>>> import numpy as np
>>> np.set_printoptions(suppress=True, linewidth=120)
>>> m1 = np.loadtxt("w.csv", delimiter=",")
>>> m1.round(1) + 0
array([[ 0.3, -0.5, -0.1, -0.7, -0.1, -0.3],
       [-0.5,  0.6, -0.1, -0.5, -0.1, -0.2],
       [-0.1, -0.1,  1. , -0.1,  0. ,  0. ],
       [-0.7, -0.5, -0.1,  0.3, -0.1, -0.3],
       [-0.1, -0.1,  0. , -0.1,  1. ,  0. ],
       [-0.3, -0.2,  0. , -0.3,  0. ,  0.9]])
>>> # keeps lengths
>>> [round(float(np.linalg.det(m1[:i, :i])), 2) + 0 for i in range(1, 7)]
[0.27, -0.1, -0.12, -0.85, -0.87, -1.0]
>>> try:
...     np.linalg.cholesky(m1)
... except np.linalg.LinAlgError as e:
...     print("failed:", e)
... 
failed: Matrix is not positive definite
>>> ev, V = np.linalg.eigh(m1)
>>> x = np.array([1, 4, 1, 5, 5, 2])
>>> np.round(np.linalg.eigvalsh(m1[1:, 1:]), 1)
array([-0.3,  1. ,  1. ,  1. ,  1. ])
>>> round(float(x @ m1 @ x / (x @ x)), 1), ev[0], round(ev[-1], 1)
(-0.1, np.float64(-1.0), np.float64(1.0))
>>> print(np.round(V * np.maximum(ev, 0) @ V.T, 1) + 0)
[[ 0.6 -0.3 -0.1 -0.4 -0.1 -0.2]
 [-0.3  0.8  0.  -0.3  0.  -0.1]
 [-0.1  0.   1.  -0.1  0.   0. ]
 [-0.4 -0.3 -0.1  0.6 -0.1 -0.2]
 [-0.1  0.   0.  -0.1  1.   0. ]
 [-0.2 -0.1  0.  -0.2  0.   0.9]]
>>> x = np.array([-2, 3, 0, -3, -3, -1])
>>> round(np.linalg.norm(x), 1), round(np.linalg.norm(m1 @ x), 1)
(np.float64(5.7), np.float64(5.7))
>>> print(6 - np.linalg.matrix_rank(m1 - np.eye(6), tol=1e-8))
5
>>> print(round(float(np.linalg.det(m1)), 1))
-1.0
>>> [p for p in range(1, 25) if np.allclose(np.linalg.matrix_power(m1, p), np.eye(6))]
[2, 4, 6, 8, 10, 12, 14, 16, 18, 20, 22, 24]
>>> np.round(m1.T @ (m1 @ x), 1) + 0
array([-2.,  3.,  0., -3., -3., -1.])
>>> x = np.array([3, 1, 0, 2, 3, 3])
>>> target = m1 @ x
>>> target.round(1)
array([-2.4, -2.9, -0.8, -3.4,  2.2,  0.7])
>>> np.round(np.linalg.solve(m1, target), 1) + 0
array([3., 1., 0., 2., 3., 3.])
>>> np.round(np.linalg.solve(m1, -2 * target), 1) + 0
array([-6., -2.,  0., -4., -6., -6.])
>>> np.round(np.linalg.solve(m1, target + m1[:, 0]), 1) + 0
array([4., 1., 0., 2., 3., 3.])
>>> np.round(np.linalg.solve(m1, m1[:, 2]), 1) + 0
array([0., 0., 1., 0., 0., 0.])
>>> feats = np.load("out1.npy")
>>> feats
array([[ 1, -1,  1],
       [ 1,  0,  0],
       [ 1,  1,  1],
       [ 1,  2,  4],
       [ 1,  3,  9],
       [ 1,  4, 16]])
>>> P = feats @ np.linalg.solve(feats.T @ feats, feats.T)
>>> print(np.round(P @ feats[:, 0], 1))
[1. 1. 1. 1. 1. 1.]
>>> np.linalg.matrix_rank(np.eye(6) - P)
np.int64(3)
>>> np.round(np.trace(P), 1)
np.float64(3.0)
>>> np.round(np.linalg.eigvalsh(P), 1) + 0
array([0., 0., 0., 1., 1., 1.])
>>> np.allclose(P @ P, P)
True
>>> np.round(np.diag(P), 1)
array([0.8, 0.3, 0.4, 0.4, 0.3, 0.8])
>>> x = np.array([0, 1, -2])
>>> target = feats @ x
>>> print(np.round(np.linalg.pinv(feats) @ feats, 1) + 0)
[[1. 0. 0.]
 [0. 1. 0.]
 [0. 0. 1.]]
>>> rng = np.random.default_rng(33265)
>>> target = target + 0.1 * rng.normal(size=6)
>>> target.round(1) + 0
array([ -2.8,   0. ,  -0.9,  -6. , -14.9, -27.9])
>>> c, *_ = np.linalg.lstsq(feats, target)
>>> round(float(np.linalg.norm(target - feats @ c)), 1)
0.1
>>> np.round(np.abs(np.linalg.svd(feats)[2][-1]), 1)
array([0.6, 0.8, 0.2])
>>> [round(float(x), 1) for x in np.linalg.svd(feats, compute_uv=False)[:3]]
[19.6, 1.9, 1.7]
>>> np.linalg.matrix_rank(feats, rtol=0.1)
np.int64(1)
>>> f = np.array([2, -1])
>>> np.correlate(feats[0], feats[2], "full")
array([1, 0, 1, 0, 1])
>>> A2 = feats[0, 0] * feats[1:] - np.outer(feats[1:, 0], feats[0])
>>> print(A2)
[[ 0  1 -1]
 [ 0  2  0]
 [ 0  3  3]
 [ 0  4  8]
 [ 0  5 15]]
>>> feats[:, 0] / feats[0, 0]
array([1., 1., 1., 1., 1., 1.])
>>> np.flatnonzero(~A2.round(6).any(axis=1))
array([], dtype=int64)
>>> mat = np.load("a.npy")
>>> mat
array([[ 0, -4,  2,  0,  0,  4,  1],
       [ 0,  0, -3, -5,  4, -5,  5],
       [ 0,  0,  0,  4, -3,  5, -2],
       [ 0,  0,  0,  0,  2, -5,  2],
       [ 0,  0,  0,  0,  0, -3, -2],
       [ 0,  0,  0,  0,  0,  0, -5],
       [ 0,  0,  0,  0,  0,  0,  0]])
>>> # rows and columns are dependent
>>> t = np.radians(45)
>>> R = np.eye(6)
>>> R[0, 0] = R[3, 3] = np.cos(t)
>>> R[0, 3], R[3, 0] = -np.sin(t), np.sin(t)
>>> R.round(1)
array([[ 0.7,  0. ,  0. , -0.7,  0. ,  0. ],
       [ 0. ,  1. ,  0. ,  0. ,  0. ,  0. ],
       [ 0. ,  0. ,  1. ,  0. ,  0. ,  0. ],
       [ 0.7,  0. ,  0. ,  0.7,  0. ,  0. ],
       [ 0. ,  0. ,  0. ,  0. ,  1. ,  0. ],
       [ 0. ,  0. ,  0. ,  0. ,  0. ,  1. ]])
>>> A2 = m1 @ R.T
>>> np.round(np.abs(A2 - m1).max(axis=0), 1)
array([0.5, 0. , 0. , 0.6, 0. , 0. ])
>>> print(np.round(np.linalg.svd(m1, compute_uv=False), 1), np.round(np.linalg.svd(A2, compute_uv=False), 1))
[1. 1. 1. 1. 1. 1.] [1. 1. 1. 1. 1. 1.]
>>> np.round(mat @ np.linalg.pinv(mat) @ mat, 1) + 0
array([[ 0., -4.,  2.,  0.,  0.,  4.,  1.],
       [ 0.,  0., -3., -5.,  4., -5.,  5.],
       [ 0.,  0.,  0.,  4., -3.,  5., -2.],
       [ 0.,  0.,  0.,  0.,  2., -5.,  2.],
       [ 0.,  0.,  0.,  0.,  0., -3., -2.],
       [ 0.,  0.,  0.,  0.,  0.,  0., -5.],
       [ 0.,  0.,  0.,  0.,  0.,  0.,  0.]])
>>> print(np.linalg.lstsq(mat[:-1].T, mat[-1])[2])
6
>>> round(float(np.linalg.norm(mat[6], 1)), 1), np.round(np.linalg.norm(mat[6], np.inf), 1)
(0.0, np.float64(0.0))
>>> print(round(np.linalg.norm(mat, "nuc"), 1))
30.1
>>> np.linalg.norm(mat, axis=1).argmax()
np.int64(1)
>>> data = np.array([[0, 0, 1, 1, 0, 0, 1],
...     [0, 0, 0, 0, 1, 0, 0],
...     [1, 0, 0, 1, 0, 0, 1],
...     [1, 0, 1, 0, 0, 0, 0],
...     [0, 1, 0, 0, 0, 0, 0],
...     [0, 0, 0, 0, 0, 0, 0],
...     [1, 0, 1, 0, 0, 0, 0]])
>>> # 3 groups of indices that never mix
>>> ev, V = np.linalg.eigh(data)
>>> x = np.array([3, 0, 1, 2, 2, 2, 1])
>>> round(float(x @ data @ x / (x @ x)), 1), np.round(ev[0], 1), round(float(ev[-1]), 1)
(1.3, np.float64(-1.6), 2.6)
>>> np.abs(data).sum(axis=1).max(), round(np.abs(ev).max(), 1)
(np.int64(3), np.float64(2.6))
>>> np.round(np.linalg.eigvalsh(data[1:, 1:]), 1) + 0
array([-1.4, -1. ,  0. ,  0. ,  1. ,  1.4])
>>> np.round(V * np.maximum(ev, 0) @ V.T, 1) + 0
array([[0.8, 0. , 0.8, 0.6, 0. , 0. , 0.6],
       [0. , 0.5, 0. , 0. , 0.5, 0. , 0. ],
       [0.8, 0. , 0.8, 0.6, 0. , 0. , 0.6],
       [0.6, 0. , 0.6, 0.5, 0. , 0. , 0.5],
       [0. , 0.5, 0. , 0. , 0.5, 0. , 0. ],
       [0. , 0. , 0. , 0. , 0. , 0. , 0. ],
       [0.6, 0. , 0.6, 0.5, 0. , 0. , 0.5]])
>>> np.round(data @ np.linalg.pinv(data) @ data, 1) + 0
array([[0., 0., 1., 1., 0., 0., 1.],
       [0., 0., 0., 0., 1., 0., 0.],
       [1., 0., 0., 1., 0., 0., 1.],
       [1., 0., 1., 0., 0., 0., 0.],
       [0., 1., 0., 0., 0., 0., 0.],
       [0., 0., 0., 0., 0., 0., 0.],
       [1., 0., 1., 0., 0., 0., 0.]])
>>> np.abs(np.diag(np.linalg.qr(data)[1])) > 1e-9
array([ True,  True,  True,  True,  True, False, False])
>>> np.linalg.lstsq(data[:-1].T, data[-1])[2]
np.int32(5)
>>> np.unique(data.round(6), axis=0).shape
(6, 7)
>>> np.allclose(data[:-1].T @ np.linalg.lstsq(data[:-1].T, data[-1])[0], data[-1])
True
>>> U, sv, Vh = np.linalg.svd(data)
>>> np.argmax(sv[:-1] / (sv[1:] + 1e-6)) + 1
np.int64(5)
>>> sv.round(1) + 0
array([2.6, 1.6, 1. , 1. , 1. , 0. , 0. ])
>>> A2 = U[:, :5] @ np.diag(sv[:5]) @ Vh[:5]
>>> round(float(np.abs(data - A2).max()), 1)
0.0
>>> np.linalg.matrix_rank(A2)
np.int64(5)
>>> round(float(np.linalg.norm(data - A2) / np.linalg.norm(data)), 1)
0.0
>>> np.round(np.linalg.norm(data - A2, 2), 1), round(float(sv[5]), 1)
(np.float64(0.0), 0.0)
>>> print(round(float(np.linalg.eigvalsh(data).min()), 1))
-1.6
>>> [round(float(np.linalg.det(data[:i, :i])), 2) + 0 for i in range(1, 8)]
[0.0, 0.0, 0.0, 0.0, -2.0, 0.0, 0.0]
>>> data.sum(axis=0)
array([3, 1, 3, 2, 1, 0, 2])
>>> print(np.trace(data @ data @ data) // 6)
2
>>> low = np.diag(data.sum(axis=1)) - data
>>> np.linalg.matrix_rank(low)
np.int64(4)
>>> (np.linalg.eigvalsh(low) < 1e-8).sum()
np.int64(3)
>>> E = np.loadtxt("dump.csv", delimiter=",")
>>> E
array([[0., 0., 0., 0., 0., 0., 1., 1., 0., 0.],
       [0., 0., 1., 0., 1., 1., 1., 0., 0., 0.],
       [0., 1., 0., 0., 0., 1., 1., 0., 0., 0.],
       [0., 0., 0., 0., 0., 0., 0., 0., 1., 0.],
       [0., 1., 0., 0., 0., 0., 0., 0., 0., 0.],
       [0., 1., 1., 0., 0., 0., 0., 1., 0., 0.],
       [1., 1., 1., 0., 0., 0., 0., 1., 0., 0.],
       [1., 0., 0., 0., 0., 1., 1., 0., 1., 0.],
       [0., 0., 0., 1., 0., 0., 0., 1., 0., 0.],
       [0., 0., 0., 0., 0., 0., 0., 0., 0., 0.]])
>>> E @ E
array([[2., 1., 1., 0., 0., 1., 1., 1., 1., 0.],
       [1., 4., 2., 0., 0., 1., 1., 2., 0., 0.],
       [1., 2., 3., 0., 1., 1., 1., 2., 0., 0.],
       [0., 0., 0., 1., 0., 0., 0., 1., 0., 0.],
       [0., 0., 1., 0., 1., 1., 1., 0., 0., 0.],
       [1., 1., 1., 0., 1., 3., 3., 0., 1., 0.],
       [1., 1., 1., 0., 1., 3., 4., 1., 1., 0.],
       [1., 2., 2., 1., 0., 0., 1., 4., 0., 0.],
       [1., 0., 0., 0., 0., 1., 1., 0., 2., 0.],
       [0., 0., 0., 0., 0., 0., 0., 0., 0., 0.]])
>>> E.sum(axis=0)
array([2., 4., 3., 1., 1., 3., 4., 4., 2., 0.])
>>> print(np.trace(E @ E @ E) // 6)
3.0
>>> low = np.diag(E.sum(axis=1)) - E
>>> low @ np.ones(10)
array([0., 0., 0., 0., 0., 0., 0., 0., 0., 0.])
>>> (np.linalg.eigvalsh(low) < 1e-8).sum()
np.int64(2)
>>> low
array([[ 2.,  0.,  0.,  0.,  0.,  0., -1., -1.,  0.,  0.],
       [ 0.,  4., -1.,  0., -1., -1., -1.,  0.,  0.,  0.],
       [ 0., -1.,  3.,  0.,  0., -1., -1.,  0.,  0.,  0.],
       [ 0.,  0.,  0.,  1.,  0.,  0.,  0.,  0., -1.,  0.],
       [ 0., -1.,  0.,  0.,  1.,  0.,  0.,  0.,  0.,  0.],
       [ 0., -1., -1.,  0.,  0.,  3.,  0., -1.,  0.,  0.],
       [-1., -1., -1.,  0.,  0.,  0.,  4., -1.,  0.,  0.],
       [-1.,  0.,  0.,  0.,  0., -1., -1.,  4., -1.,  0.],
       [ 0.,  0.,  0., -1.,  0.,  0.,  0., -1.,  2.,  0.],
       [ 0.,  0.,  0.,  0.,  0.,  0.,  0.,  0.,  0.,  0.]])
>>> np.linalg.matrix_rank(low)
np.int64(8)
